% ipython --no-banner

In [1]: import numpy as np

In [2]: import numpy.linalg as la

In [3]: np.set_printoptions(precision=2, suppress=True, linewidth=160)

In [4]: m1 = np.loadtxt("dump.csv", delimiter=",")

In [5]: m1
Out[5]: 
array([[  3.99,   0.8 ,  -0.4 ],
       [ -2.49,  -0.5 ,   0.4 ],
       [ -5.02,  -1.  ,   1.6 ],
       [ -3.03,  -0.6 ,   1.8 ],
       [  4.49,   0.9 ,   0.3 ],
       [  5.  ,   1.  ,   0.2 ],
       [ -4.49,  -0.9 ,  -1.1 ],
       [ -0.48,  -0.1 ,   0.1 ],
       [ -8.  ,  -1.6 ,   2.  ],
       [ -5.48,  -1.1 ,   0.8 ],
       [  0.52,   0.1 ,   0.4 ],
       [  5.02,   1.  ,   0.8 ],
       [ -6.  ,  -1.2 ,  -0.3 ],
       [ -3.01,  -0.6 ,  -0.9 ],
       [  0.  ,   0.  ,  -0.2 ],
       [  2.49,   0.5 ,  -2.2 ],
       [-11.5 ,  -2.3 ,  -1.5 ],
       [ -1.  ,  -0.2 ,   0.5 ],
       [  5.  ,   1.  ,   0.1 ],
       [-16.  ,  -3.2 ,  -0.9 ],
       [ -9.97,  -2.  ,  -0.5 ],
       [  0.96,   0.2 ,  -0.1 ],
       [ -0.51,  -0.1 ,  -0.6 ],
       [ -2.  ,  -0.4 ,   0.  ],
       [  1.  ,   0.2 ,  -0.1 ],
       [  3.99,   0.8 ,   0.  ]])

In [6]: # column 0 dominates

In [7]: d = la.norm(m1[:, None] - m1[None], axis=-1)

In [8]: d[23].round(6).argsort(kind="stable")[:4]
Out[8]: array([23,  1, 17, 13])

In [9]: np.flatnonzero(d[23] < d.mean() / 2)
Out[9]: array([ 1,  3,  6,  7, 10, 13, 14, 17, 21, 22, 23, 24])

In [10]: print(d[:5, :5])
[[0.   6.66 9.4  7.49 0.87]
 [6.66 0.   2.84 1.5  7.12]
 [9.4  2.84 0.   2.04 9.78]
 [7.49 1.5  2.04 0.   7.81]
 [0.87 7.12 9.78 7.81 0.  ]]

In [11]: d.mean(axis=1).argmax()
Out[11]: np.int64(19)

In [12]: out = m1 / la.norm(m1, axis=1, keepdims=True)

In [13]: G = out @ out.T

In [14]: (G - 2 * np.eye(26)).round(6).argmax(axis=1)
Out[14]: array([24,  9,  8, 17,  5, 18, 13,  8,  7,  1, 11,  4, 20,  6, 22, 21, 19,  3,  5, 20, 12,  0, 13, 12,  0, 18])

In [15]: la.norm(out, axis=1)
Out[15]: array([1., 1., 1., 1., 1., 1., 1., 1., 1., 1., 1., 1., 1., 1., 1., 1., 1., 1., 1., 1., 1., 1., 1., 1., 1., 1.])

In [16]: round(float(np.degrees(np.arccos(np.clip(G[3, 11], -1, 1)))), 2)
Out[16]: 140.89

In [17]: Xs = m1 - m1.mean(axis=0)

In [18]: evecs = la.svd(Xs)[2][:2]

In [19]: out = Xs - Xs @ evecs.T @ evecs

In [20]: np.diag(evecs.T @ evecs)
Out[20]: array([0.96, 0.04, 1.  ])

In [21]: la.norm(out, axis=1).round(6).argmax()
Out[21]: np.int64(21)

In [22]: round(la.norm(out) / la.norm(Xs), 2)
Out[22]: np.float64(0.0)

In [23]: print(round(la.norm(m1), 2))
29.74

In [24]: m1.shape
Out[24]: (26, 3)

In [25]: m1.mean(axis=0)
Out[25]: array([-1.79, -0.36,  0.01])

In [26]: print(la.matrix_rank(m1))
3

In [27]: m1.sum(axis=0)
Out[27]: array([-46.52,  -9.3 ,   0.2 ])

In [28]: np.abs(m1).max()
Out[28]: np.float64(16.0)

In [29]: m1[26]
IndexError: index 26 is out of bounds for axis 0 with size 26


In [30]: np.unravel_index(np.abs(m1).argmax(), m1.shape)
Out[30]: (np.int64(19), np.int64(0))

In [31]: M = np.loadtxt("arr.csv", delimiter=",")

In [32]: print(M)
[[  5.  -6.   6.   1.]
 [ 10. -12.  12.   2.]
 [ 10. -12.  12.   2.]
 [ -6.  -4.   4.  10.]]

In [33]: hat = np.triu(np.array([[1, 1, 2, 0], [0, 2, 2, 0], [0, 2, 2, 0], [0, 1, 2, 2]]), 1) + np.eye(4)

In [34]: out = hat @ M @ la.inv(hat)

In [35]: print(hat @ M - M @ hat)
[[ 30. -41.  38.   6.]
 [ 20. -34.  28.   4.]
 [  0. -10.   4.   0.]
 [  0.   6.  20.   0.]]

In [36]: la.matrix_rank(out)
Out[36]: np.int64(2)

In [37]: np.trace(out), np.trace(M)
Out[37]: (np.float64(15.0), np.float64(15.0))

In [38]: np.round(np.poly(out), 2) + 0
Out[38]: array([  1., -15.,  56.,   0.,   0.])

In [39]: out
Out[39]: 
array([[ 35., -77., 126.,   7.],
       [ 30., -66., 108.,   6.],
       [ 10., -22.,  36.,   2.],
       [ -6.,   2.,  12.,  10.]])

In [40]: print(np.round(np.trace(la.pinv(M) @ M), 2))
2.0

In [41]: np.allclose(M[:-1].T @ la.lstsq(M[:-1].T, M[-1])[0], M[-1])
Out[41]: False

In [42]: la.lstsq(M[:-1].T, M[-1])[2]
Out[42]: np.int32(1)

In [43]: W0 = np.load("w.npy")

In [44]: W0
Out[44]: 
array([[ 2.5 ,  0.9 ,  1.6 , -0.9 ,  1.1 ,  1.4 , -0.6 ,  0.1 ,  0.3 ],
       [ 0.1 , -1.1 ,  0.5 ,  0.1 , -0.2 , -0.6 ,  0.  ,  0.  ,  0.5 ],
       [-0.3 , -1.5 ,  0.4 , -1.5 , -2.9 , -1.4 ,  0.2 ,  1.4 ,  1.1 ],
       [ 2.2 , -0.9 ,  0.6 , -1.7 , -3.1 , -0.9 ,  0.9 , -1.2 ,  0.1 ],
       [-2.27, -1.38,  0.18,  0.26,  0.04,  3.18,  0.9 ,  0.92, -0.4 ],
       [-2.1 , -1.2 ,  0.2 ,  0.7 , -0.2 ,  2.3 ,  0.5 ,  1.2 , -1.1 ]])

In [45]: round(float(la.norm(W0, 1)), 2), round(float(la.norm(W0, np.inf)), 2)
Out[45]: (9.78, 11.6)

In [46]: np.round(la.norm(W0, "nuc"), 2)
Out[46]: np.float64(19.49)

In [47]: round(la.norm(W0, 2), 2)
Out[47]: np.float64(6.51)
